$ python -q
>>> import numpy as np
>>> import numpy.linalg as la
>>> np.set_printoptions(suppress=True, linewidth=120)
>>> rnd = lambda a: np.round(a, 1) + 0
>>> W0 = np.load("sample12.npy")
>>> print(W0)
[[ -6  12   6   9   3  15  -9  -9   6]
 [ -8  16   8  12   4  20 -12 -12   8]
 [ -8  16   8  12   4  20 -12 -12   8]
 [  0   0   0   0   0   0   0   0   0]
 [ -2   4   2   3   1   5  -3  -3   2]
 [ -4   8   4   6   2  10  -6  -6   4]]
>>> r = la.matrix_rank(W0)
>>> print(r)
1
>>> ns = la.svd(W0)[2][r:].T
>>> print(rnd(ns @ ns.T))
[[ 1.   0.1  0.   0.1  0.   0.1 -0.1 -0.1  0. ]
 [ 0.1  0.8 -0.1 -0.1  0.  -0.2  0.1  0.1 -0.1]
 [ 0.  -0.1  1.  -0.1  0.  -0.1  0.1  0.1  0. ]
 [ 0.1 -0.1 -0.1  0.9  0.  -0.2  0.1  0.1 -0.1]
 [ 0.   0.   0.   0.   1.  -0.1  0.   0.   0. ]
 [ 0.1 -0.2 -0.1 -0.2 -0.1  0.7  0.2  0.2 -0.1]
 [-0.1  0.1  0.1  0.1  0.   0.2  0.9 -0.1  0.1]
 [-0.1  0.1  0.1  0.1  0.   0.2 -0.1  0.9  0.1]
 [ 0.  -0.1  0.  -0.1  0.  -0.1  0.1  0.1  1. ]]
>>> def softmax(z):
...     e = np.exp(z - z.max(axis=-1, keepdims=True))
...     return e / e.sum(axis=-1, keepdims=True)
... 
>>> print(rnd(softmax(W0).sum(axis=1)))
[1. 1. 1. 1. 1. 1.]
>>> print(rnd(softmax(W0[2] + 5)))
[0. 0. 0. 0. 0. 1. 0. 0. 0.]
>>> att = W0 @ W0.T / np.sqrt(9)
>>> print(rnd(softmax(att)))
[[0.  0.5 0.5 0.  0.  0. ]
 [0.  0.5 0.5 0.  0.  0. ]
 [0.  0.5 0.5 0.  0.  0. ]
 [0.2 0.2 0.2 0.2 0.2 0.2]
 [0.  0.5 0.5 0.  0.  0. ]
 [0.  0.5 0.5 0.  0.  0. ]]
>>> W2 = np.array([[0, 2, 3, 3, 2, 1], [0, 3, 3, 0, 3, 0]])
>>> rng = np.random.default_rng(62706)
>>> F = rng.normal(size=(26, 2)) @ W2 + np.array([2, 1, 0, 0, 1, 0])
>>> print(rnd(F))
[[ 2.   8.   7.3  1.1  8.   0.4]
 [ 2.  -0.3 -1.4 -0.3 -0.3 -0.1]
 [ 2.   3.5  2.9  1.   3.5  0.3]
 [ 2.   1.2  0.9  2.2  1.2  0.7]
 [ 2.   6.   7.1  6.3  6.   2.1]
 [ 2.   1.6  0.3 -1.2  1.6 -0.4]
 [ 2.  -0.6 -2.  -1.3 -0.6 -0.4]
 [ 2.   2.8  3.2  4.2  2.8  1.4]
 [ 2.   2.8  2.8  2.9  2.8  1. ]
 [ 2.  -0.5 -0.8  2.2 -0.5  0.7]
 [ 2.   3.4  2.2 -0.4  3.4 -0.1]
 [ 2.   1.8  1.2  1.2  1.8  0.4]
 [ 2.   0.   0.   3.1  0.   1. ]
 [ 2.   2.   1.   0.2  2.   0.1]
 [ 2.   2.7  1.1 -2.   2.7 -0.7]
 [ 2.   5.   4.9  2.6  5.   0.9]
 [ 2.  -0.5 -3.  -4.5 -0.5 -1.5]
 [ 2.  -6.8 -9.4 -4.9 -6.8 -1.6]
 [ 2.  -6.  -8.8 -5.3 -6.  -1.8]
 [ 2.  -4.9 -6.8 -2.8 -4.9 -0.9]
 [ 2.   0.2 -2.6 -5.2  0.2 -1.7]
 [ 2.   2.  -0.1 -3.4  2.  -1.1]
 [ 2.  -1.4 -2.9 -1.3 -1.4 -0.4]
 [ 2.   3.   3.2  3.6  3.   1.2]
 [ 2.  -3.  -5.1 -3.2 -3.  -1.1]
 [ 2.   7.2  7.1  2.9  7.2  1. ]]
>>> print(rnd(softmax(F).sum(axis=1)))
[1. 1. 1. 1. 1. 1. 1. 1. 1. 1. 1. 1. 1. 1. 1. 1. 1. 1. 1. 1. 1. 1. 1. 1. 1. 1.]
>>> print(rnd(softmax(F[4] + -2)))
[0.  0.2 0.5 0.2 0.2 0. ]
>>> print(rnd(softmax(F[4])))
[0.  0.2 0.5 0.2 0.2 0. ]
>>> att = F @ F.T / np.sqrt(6)
>>> print(rnd(softmax(att)[4] @ F))
[2.  6.  7.1 6.1 6.  2. ]
>>> M = np.load("x.npy")
>>> print(M)
[[33 17  0  0]
 [23  4  0  0]
 [25 13  8  2]
 [18  8  9  2]
 [30 14 12  8]
 [21  7 10  6]
 [19 16  2  0]
 [25 11 16 10]
 [27 15 11  4]
 [21  7 10  6]
 [21  8  6  2]
 [38 18  1  2]
 [37 21  3  0]
 [42 23  3  2]
 [21 15 17  4]
 [24 14 18  8]
 [11  4  6  0]
 [28 11 13 10]
 [28 16  0  0]
 [23  3  0  2]
 [28 22  8  0]
 [23 13  0  0]
 [22 15  3  0]
 [24 18  2  0]
 [21 18  5  0]
 [26 20  5  0]
 [32 20  0  0]
 [40 22  0  0]
 [27  7  4  6]
 [24  9  0  0]
 [28 22  8  0]
 [31 11 10 10]]
>>> print(rnd(la.norm(M, 2)))
177.0
>>> print(M[0] @ M[9])
812
>>> print(rnd(la.norm(M, "nuc")))
244.5
>>> print(rnd(la.norm(M, axis=0)))
[153.2  84.6  45.3  24.3]
>>> data = np.array([[-2.0, 0.0, 0.0, 0.0, 0.0, 0.0, 0.0, 0.0],
...     [1.0, -2.0, 0.0, 0.0, 0.0, 0.0, 0.0, 0.0],
...     [0.0, 0.0, -3.0, 0.0, 1.0, 3.0, 0.0, 1.0],
...     [0.0, 0.0, -2.0, 1.0, -2.0, 1.0, 1.0, 1.0],
...     [0.0, 0.0, -3.0, -1.0, 0.0, 3.0, 3.0, 2.0],
...     [0.0, 0.0, 2.0, -3.0, -3.0, 0.0, -1.0, -2.0],
...     [0.0, 0.0, -3.0, -1.0, 3.0, -2.0, -1.0, 0.0],
...     [0.0, 0.0, 3.0, 1.0, 2.0, 2.0, 3.0, -1.0]])
>>> print((data != 0).astype(int))
[[1 0 0 0 0 0 0 0]
 [1 1 0 0 0 0 0 0]
 [0 0 1 0 1 1 0 1]
 [0 0 1 1 1 1 1 1]
 [0 0 1 1 0 1 1 1]
 [0 0 1 1 1 0 1 1]
 [0 0 1 1 1 1 1 0]
 [0 0 1 1 1 1 1 1]]
>>> B = np.array([[-1, -3, 1],
...     [2, -2, -3],
...     [-2, 0, -2],
...     [-1, -2, 3],
...     [-3, 1, 1],
...     [-2, 0, -1],
...     [1, -3, -2],
...     [-3, 1, 3]])
>>> print(B.T @ data.T)
[[  2.  -5.  -6.   5.  -2.  13.   1. -11.]
 [  6.   1.   2.  -6.  -5.   4.   8. -10.]
 [ -2.   7.   7.   5.   0. -20.  10. -12.]]
>>> print(np.einsum("ik,kj->ij", data, B))
[[  2.   6.  -2.]
 [ -5.   1.   7.]
 [ -6.   2.   7.]
 [  5.  -6.   5.]
 [ -2.  -5.   0.]
 [ 13.   4. -20.]
 [  1.   8.  10.]
 [-11. -10. -12.]]
>>> x0 = np.array([-3, -2, 0, -1, 1, 0, 3, -2])
>>> print(data @ x0)
[ 6.  1. -1. -2.  6.  1.  1. 12.]
>>> print((data @ x0).argmax())
7
>>> print(np.einsum("ij,j->i", data, x0))
[ 6.  1. -1. -2.  6.  1.  1. 12.]
>>> print((data * x0).sum(axis=1))
[ 6.  1. -1. -2.  6.  1.  1. 12.]
>>> Uu, sigma, VT = la.svd(data, full_matrices=False)
>>> print(rnd(VT @ VT.T))
[[1. 0. 0. 0. 0. 0. 0. 0.]
 [0. 1. 0. 0. 0. 0. 0. 0.]
 [0. 0. 1. 0. 0. 0. 0. 0.]
 [0. 0. 0. 1. 0. 0. 0. 0.]
 [0. 0. 0. 0. 1. 0. 0. 0.]
 [0. 0. 0. 0. 0. 1. 0. 0.]
 [0. 0. 0. 0. 0. 0. 1. 0.]
 [0. 0. 0. 0. 0. 0. 0. 1.]]
>>> print(Uu.shape, sigma.shape, VT.shape)
(8, 8) (8,) (8, 8)
>>> print(rnd(sigma))
[7.8 6.2 5.3 3.3 2.6 2.1 1.6 0.9]
>>> print(rnd(np.sqrt((sigma ** 2).sum())), rnd(la.norm(data)))
12.3 12.3
>>> r = la.matrix_rank(F)
>>> print(r)
3
>>> ns = la.svd(F)[2][r:].T
>>> print(ns.shape)
(6, 3)
>>> print([int(la.matrix_rank(F[:i])) for i in range(1, len(F) + 1)])
[1, 2, 3, 3, 3, 3, 3, 3, 3, 3, 3, 3, 3, 3, 3, 3, 3, 3, 3, 3, 3, 3, 3, 3, 3, 3]
>>> print(la.matrix_rank(F.T @ F), la.matrix_rank(F @ F.T))
3 3
>>> print(np.allclose(F @ ns, 0))
True
>>> print(rnd(ns @ ns.T))
[[ 0.1 -0.1  0.3 -0.1 -0.1  0. ]
 [-0.1  0.6 -0.3  0.1 -0.4  0. ]
 [ 0.3 -0.3  0.5 -0.2 -0.3 -0.1]
 [-0.1  0.1 -0.2  0.1  0.1 -0.3]
 [-0.1 -0.4 -0.3  0.1  0.6  0. ]
 [ 0.   0.  -0.1 -0.3  0.   0.9]]
>>> print([int(la.matrix_rank(F[:, :j + 1])) for j in range(6)])
[1, 2, 3, 3, 3, 3]
>>> E = np.load("out4.npy")
>>> print(E)
[[-7.2  0.8  3.9 -1.1]
 [-0.1 -0.1 -0.1 -0.1]
 [ 5.  -0.7 -2.7  1. ]
 [-5.3  1.6  3.   0.7]
 [ 6.2  1.5 -2.9  4.4]
 [ 1.8  0.8 -0.5  1.9]
 [ 0.6 -1.2 -0.6 -1.6]
 [-3.6  2.7  2.2  2.8]
 [ 5.8 -2.7 -3.6 -2.3]
 [-0.6 -3.  -0.1 -5.3]
 [ 5.9 -2.8 -3.6 -2.4]
 [-5.9 -1.2  2.9 -4.4]
 [-5.3 -2.5  2.4 -6.1]
 [-3.  -2.6  1.  -5.6]
 [-5.9 -1.2  2.8 -4.3]
 [ 3.7 -2.6 -2.4 -2.9]
 [ 0.5 -1.1 -0.3 -1.7]
 [-3.4 -1.7  1.5 -4. ]
 [ 4.3 -3.6 -2.6 -4.5]
 [ 5.9 -2.9 -3.7 -2.4]
 [-6.6 -0.2  3.5 -2.9]
 [-3.1  1.4  1.9  1.1]
 [ 3.6  1.6 -1.8  4.1]]
>>> B = np.array([[-1, 2, 0], [0, 0, 2], [2, -1, 2], [0, 1, 0]])
>>> print(np.einsum("ik,kj->ij", M, B))
[[-33  66  34]
 [-23  46   8]
 [ -9  44  42]
 [  0  29  34]
 [ -6  56  52]
 [ -1  38  34]
 [-15  36  36]
 [  7  44  54]
 [ -5  47  52]
 [ -1  38  34]
 [ -9  38  28]
 [-36  77  38]
 [-31  71  48]
 [-36  83  52]
 [ 13  29  64]
 [ 12  38  64]
 [  1  16  20]
 [ -2  53  48]
 [-28  56  32]
 [-23  48   6]
 [-12  48  60]
 [-23  46  26]
 [-16  41  36]
 [-20  46  40]
 [-11  37  46]
 [-16  47  50]
 [-32  64  40]
 [-40  80  44]
 [-19  56  22]
 [-24  48  18]
 [-12  48  60]
 [-11  62  42]]
>>> print(np.vstack([M, B.T]).shape)
(35, 4)
>>> print(np.einsum("ij->j", M))
[841 442 190  84]
>>> print(la.matrix_rank(M @ B))
3
>>> print(M @ B)
[[-33  66  34]
 [-23  46   8]
 [ -9  44  42]
 [  0  29  34]
 [ -6  56  52]
 [ -1  38  34]
 [-15  36  36]
 [  7  44  54]
 [ -5  47  52]
 [ -1  38  34]
 [ -9  38  28]
 [-36  77  38]
 [-31  71  48]
 [-36  83  52]
 [ 13  29  64]
 [ 12  38  64]
 [  1  16  20]
 [ -2  53  48]
 [-28  56  32]
 [-23  48   6]
 [-12  48  60]
 [-23  46  26]
 [-16  41  36]
 [-20  46  40]
 [-11  37  46]
 [-16  47  50]
 [-32  64  40]
 [-40  80  44]
 [-19  56  22]
 [-24  48  18]
 [-12  48  60]
 [-11  62  42]]
>>> m1 = np.loadtxt("mat.csv", delimiter=",")
>>> print(m1)
[[-2.6 -2.7  0. ]
 [ 0.5  0.5  0.2]
 [-1.9 -1.8  0. ]
 [-1.3 -1.2 -0.2]
 [ 0.5  0.6 -0.1]
 [-1.3 -1.3 -0.2]
 [-0.6 -0.4  0.2]
 [ 3.   3.1  0. ]
 [ 2.3  2.3  0. ]
 [ 1.9  1.8  0.1]
 [ 3.4  3.4  0. ]
 [-1.9 -2.   0. ]
 [-1.9 -1.8 -0.1]
 [-2.5 -2.5  0. ]
 [-0.8 -0.8 -0.1]
 [-2.1 -2.2 -0.2]
 [-3.3 -3.2  0.1]
 [ 1.2  1.1  0. ]
 [ 0.4  0.3 -0.1]
 [-0.6 -0.6  0.1]
 [ 1.9  2.   0.1]
 [ 0.5  0.4 -0.1]
 [-0.6 -0.7  0. ]
 [-3.7 -4.2 -0.1]
 [ 1.2  1.4  0.1]
 [-1.2 -1.4  0. ]]
>>> cov = np.cov(m1, rowvar=False)
>>> print(rnd(np.corrcoef(m1[:, 2], m1[:, 0])[0, 1]))
0.3
>>> print(rnd(np.corrcoef(m1.T)))
[[1.  1.  0.3]
 [1.  1.  0.3]
 [0.3 0.3 1. ]]
>>> print(rnd(la.eigvalsh(cov)[::-1]))
[7.6 0.  0. ]
